$ python3 -q
>>> import numpy as np
>>> import numpy.linalg as la
>>> np.set_printoptions(precision=2, suppress=True, linewidth=160)
>>> rd = lambda a: np.round(a, 2) + 0
>>> Y = np.array([[1, 1], [1, -1]])
>>> rng = np.random.default_rng(289057)
>>> J = np.kron(Y, np.kron(Y, Y))[rng.permutation(8)][:4]
>>> J
array([[ 1, -1, -1,  1, -1,  1,  1, -1],
       [ 1, -1,  1, -1, -1,  1, -1,  1],
       [ 1,  1, -1, -1, -1, -1,  1,  1],
       [ 1,  1, -1, -1,  1,  1, -1, -1]])
>>> x0 = np.array([4, 5, 2, -3, -5, 1, 2, 1])
>>> h = np.maximum(J @ x0, 0)
>>> print(J * (h > 1e-9)[:, None])
[[ 1 -1 -1  1 -1  1  1 -1]
 [ 1 -1  1 -1 -1  1 -1  1]
 [ 1  1 -1 -1 -1 -1  1  1]
 [ 1  1 -1 -1  1  1 -1 -1]]
>>> J.T @ h
array([ 30,  10, -12, -28, -24,  -4,   6,  22])
>>> h
array([ 1,  9, 17,  3])
>>> np.maximum(J @ (3 * x0), 0)
array([ 3, 27, 51,  9])
>>> A = np.loadtxt("data.csv", delimiter=",")
>>> A
array([[ 1.32,  0.13,  0.21, -0.01, -0.47],
       [ 1.08, -1.65, -0.34,  2.33,  3.59],
       [-0.3 , -0.26,  3.01, -2.51,  1.94],
       [ 3.08, -2.39,  0.46,  3.14,  4.89],
       [ 1.72, -0.06, -1.09,  0.55, -1.75],
       [ 5.14, -4.51,  0.44,  4.71,  8.29],
       [ 2.23, -1.37,  1.5 ,  0.36,  2.67],
       [-2.67,  2.33,  0.17, -3.17, -5.05],
       [ 1.49, -1.6 ,  1.29, -0.31,  4.38],
       [-5.95,  3.89, -3.16, -0.99, -8.47],
       [ 2.01, -3.14,  2.26,  2.04,  8.08],
       [-2.48, -0.27,  0.81,  0.59,  3.22],
       [ 2.25, -1.13,  3.  , -2.09,  3.72],
       [-4.89,  3.49, -2.08, -3.84, -9.26]])
>>> Y = np.c_[A[:, :2] @ np.array([[-2, 1], [2, -1]]), np.array([1, 2, 0, -3, 3, -2, -1, 3, 0, -1, 3, -1, -3, -1])]
>>> print(rd(Y))
[[ -2.38   1.19   1.  ]
 [ -5.46   2.73   2.  ]
 [  0.08  -0.04   0.  ]
 [-10.94   5.47  -3.  ]
 [ -3.56   1.78   3.  ]
 [-19.3    9.65  -2.  ]
 [ -7.2    3.6   -1.  ]
 [ 10.    -5.     3.  ]
 [ -6.18   3.09   0.  ]
 [ 19.68  -9.84  -1.  ]
 [-10.3    5.15   3.  ]
 [  4.42  -2.21  -1.  ]
 [ -6.76   3.38  -3.  ]
 [ 16.76  -8.38  -1.  ]]
>>> la.matrix_rank(Y)
np.int64(2)
>>> la.matrix_rank(np.c_[A, Y])
np.int64(6)
>>> rd(la.norm(la.qr(A)[0].T @ Y, axis=0) ** 2 / ((Y ** 2).sum(axis=0) + 1e-12))
array([1.  , 1.  , 0.02])
>>> gram = np.cov(A, rowvar=False)
>>> rd(A.std(axis=0))
array([3.04, 2.3 , 1.71, 2.37, 5.3 ])
>>> np.argsort(-A.std(axis=0).round(6), kind="stable")
array([4, 0, 3, 1, 2])
>>> print(gram.shape)
(5, 5)
>>> rd(np.median(A, axis=0))
array([ 1.4 , -0.7 ,  0.45,  0.18,  2.94])
>>> print(rd(np.polyfit(A[:, 4], A[:, 3], 1)))
[ 0.32 -0.3 ]
>>> print(rd(np.corrcoef(A.T)))
[[ 1.   -0.92  0.58  0.68  0.85]
 [-0.92  1.   -0.62 -0.79 -0.97]
 [ 0.58 -0.62  1.    0.07  0.72]
 [ 0.68 -0.79  0.07  1.    0.72]
 [ 0.85 -0.97  0.72  0.72  1.  ]]
>>> rd(la.eigvalsh(gram)[::-1])
array([48.48,  4.34,  2.2 ,  0.11,  0.04])
>>> print(np.argwhere(np.triu(np.abs(np.corrcoef(A.T)) > 0.8, 1)))
[[0 1]
 [0 4]
 [1 4]]
